>>> import numpy as np
>>> np.set_printoptions(precision=1, suppress=True, linewidth=100)
>>> C = 10 * np.array([[0.9, -0.1, 1.5, 0.5, 1.2, -0.1, 0.8],
...     [-1.7, 1.0, -1.4, 0.4, 1.2, -0.5, -0.6]])
>>> rng = np.random.default_rng(596)
>>> z = rng.integers(0, 2, 39)
>>> arr = C[z] + rng.normal(size=(39, 7))
>>> arr
array([[-16.8,  10.5, -14.1,   3.1,  13.1,  -3.9,  -5.7],
       [-17.8,  10.8, -14.6,   3.1,  11.3,  -5.4,  -4.8],
       [-16.3,  10.3, -14.2,   5.8,  13.7,  -4.7,  -5.8],
       [  9.2,   0.1,  16.1,   6.2,  12.2,  -1.4,   7.8],
       [-17.7,  10.7, -14. ,   4.2,  11.3,  -3.7,  -6.3],
       [-16. ,  12.2, -14.6,   4.4,  10.9,  -3.5,  -4.1],
       [  9.5,  -0.8,  13.4,   5.4,  12.4,  -2.1,   7.6],
       [  8. ,   1.1,  15.2,   3. ,  12.1,  -2.1,   7.6],
       [  9.7,  -0.7,  16.1,   3.8,  12.2,  -0.4,   7.6],
       [-18.4,  10.3, -12.3,   4.7,  12. ,  -5. ,  -6.3],
       [-17.8,  11.1, -14.5,   4.4,  12.6,  -4.9,  -6.1],
       [-17.3,  10.6, -14.1,   4.8,  12.5,  -6.1,  -6.9],
       [-17. ,  10.5, -11.4,   3.4,  12.3,  -5. ,  -7.8],
       [-16.2,  10. , -15. ,   3.7,  11.8,  -3.6,  -4.9],
       [-14.7,   9. , -14.2,   2.5,  12.1,  -5. ,  -6. ],
       [ 10.5,  -2.2,  15.2,   4.9,  12.1,  -1.6,   8. ],
       [-17.8,  10.1, -14.6,   4.6,  11.6,  -5.7,  -6.2],
       [  8.7,  -2. ,  15.4,   3.3,  11.6,  -1.4,   7.2],
       [  9.9,  -0.8,  13.6,   6.3,   9.9,  -0.1,   5.5],
       [-15.4,   9.5, -13.1,   5.3,  11.2,  -4.1,  -7.4],
       [-15.9,  11.1, -13.7,   3.3,  12.5,  -5.5,  -6.2],
       [-16.9,   9.2, -15.2,   4.7,  12. ,  -6.3,  -5.9],
       [-17. ,   9.2, -14.3,   3. ,  11.8,  -5.1,  -6.2],
       [-17.2,  11.2, -12.9,   4.2,  11. ,  -4.7,  -5.8],
       [-18.9,  11.4, -13.2,   4.6,  13. ,  -4.2,  -4.7],
       [-19.1,   9.7, -13.4,   3.8,   9.9,  -6.7,  -7.2],
       [-16.1,  10. , -13.4,   4.1,  12.6,  -5.4,  -5. ],
       [  8.2,   0.1,  15.7,   5.2,  12.9,   0.5,   6.5],
       [-17.9,  10.4, -12.6,   2.4,  11. ,  -3.1,  -4.8],
       [-16.4,  10.1, -13.3,   3.1,  11.5,  -6.9,  -5.9],
       [-16.7,   9.6, -14.4,   4.7,  11.7,  -3.3,  -6.8],
       [-17.6,   9.9, -13.5,   4.4,  12.5,  -6. ,  -6.5],
       [-19.1,   9.2, -14.8,   2.9,  10.8,  -6.3,  -5.7],
       [  8.9,  -0.3,  15.5,   4.5,  12.4,  -2.3,   7.2],
       [-19. ,  11.8, -12.7,   4.2,  11. ,  -5.1,  -4.2],
       [  9.9,  -0.3,  14.9,   4.2,  13.7,  -1.1,   7. ],
       [  9.7,  -1.2,  15.4,   4.3,  12.2,   0.3,   8.4],
       [-16.9,   9.8, -13.8,   5.1,  11.2,  -4.6,  -5.9],
       [  9.6,  -0.4,  14.7,   3.9,  12. ,   0.9,   6.6]])
>>> round(np.linalg.norm(arr, 2) / np.linalg.norm(arr), 1)
np.float64(0.9)
>>> np.linalg.matrix_rank(arr, rtol=0.1)
np.int64(2)
>>> [round(float(x), 1) for x in np.linalg.svd(arr, compute_uv=False)[:3]]
[151.7, 72.4, 7.0]
>>> np.argsort(-np.linalg.norm(arr, axis=0).round(6), kind="stable")[:3]
array([0, 2, 4])
>>> round(np.log10(np.linalg.cond(arr)))
2
>>> C = arr[[15, 14]].astype(float)
>>> for _ in range(3):
...     z = np.linalg.norm(arr[:, None] - C, axis=-1).argmin(axis=1)
...     C = np.array([arr[z == j].mean(axis=0) for j in range(2)])
... 
>>> z
array([1, 1, 1, 0, 1, 1, 0, 0, 0, 1, 1, 1, 1, 1, 1, 0, 1, 0, 0, 1, 1, 1, 1, 1, 1, 1, 1, 0, 1, 1, 1,
       1, 1, 0, 1, 0, 0, 1, 0])
>>> np.abs(C[1] - C[0]).argmax()
np.int64(2)
>>> z = arr[:, 3] > np.median(arr[:, 3])
>>> f = arr[z].mean(axis=0) - arr[~z].mean(axis=0)
>>> np.round((((arr - arr.mean(axis=0)) @ f > 0) == z).mean(), 1)
np.float64(0.6)
>>> z.astype(int)
array([0, 0, 1, 1, 0, 1, 1, 0, 0, 1, 1, 1, 0, 0, 0, 1, 1, 0, 1, 1, 0, 1, 0, 0, 1, 0, 0, 1, 0, 0, 1,
       1, 0, 1, 0, 0, 1, 1, 0])
>>> ((arr - arr.mean(axis=0)) @ f > 0).astype(int)
array([0, 0, 0, 1, 0, 0, 1, 1, 1, 0, 0, 0, 0, 0, 0, 1, 0, 1, 1, 0, 0, 0, 0, 0, 0, 0, 0, 1, 0, 0, 0,
       0, 0, 1, 0, 1, 1, 0, 1])
>>> np.argsort(-np.abs(f).round(6), kind="stable")
array([0, 2, 3, 6, 1, 5, 4])
>>> Q, r_ = np.linalg.qr(arr)
>>> r_
array([[ 95.1, -51.1,  84.8, -14.2, -43.2,  23.3,  37.2],
       [  0. , -17. , -23.2, -21.3, -58.2,  10.7, -12.7],
       [  0. ,   0. ,  12.3,   3.3,  10.5,  -3.1,   4.1],
       [  0. ,   0. ,   0. ,  -7.4,  -8.6,   2.4,   0.4],
       [  0. ,   0. ,   0. ,   0. ,  11.1,  -3.1,   1. ],
       [  0. ,   0. ,   0. ,   0. ,   0. ,   6.1,   0.2],
       [  0. ,   0. ,   0. ,   0. ,   0. ,   0. ,  -5.6]])
>>> round(abs(r_[0, 0]), 1), round(float(np.linalg.norm(arr[:, 0])), 1)
(np.float64(95.1), 95.1)
>>> Q.shape, r_.shape
((39, 7), (7, 7))
>>> round(np.trace(Q @ Q.T), 1)
np.float64(7.0)
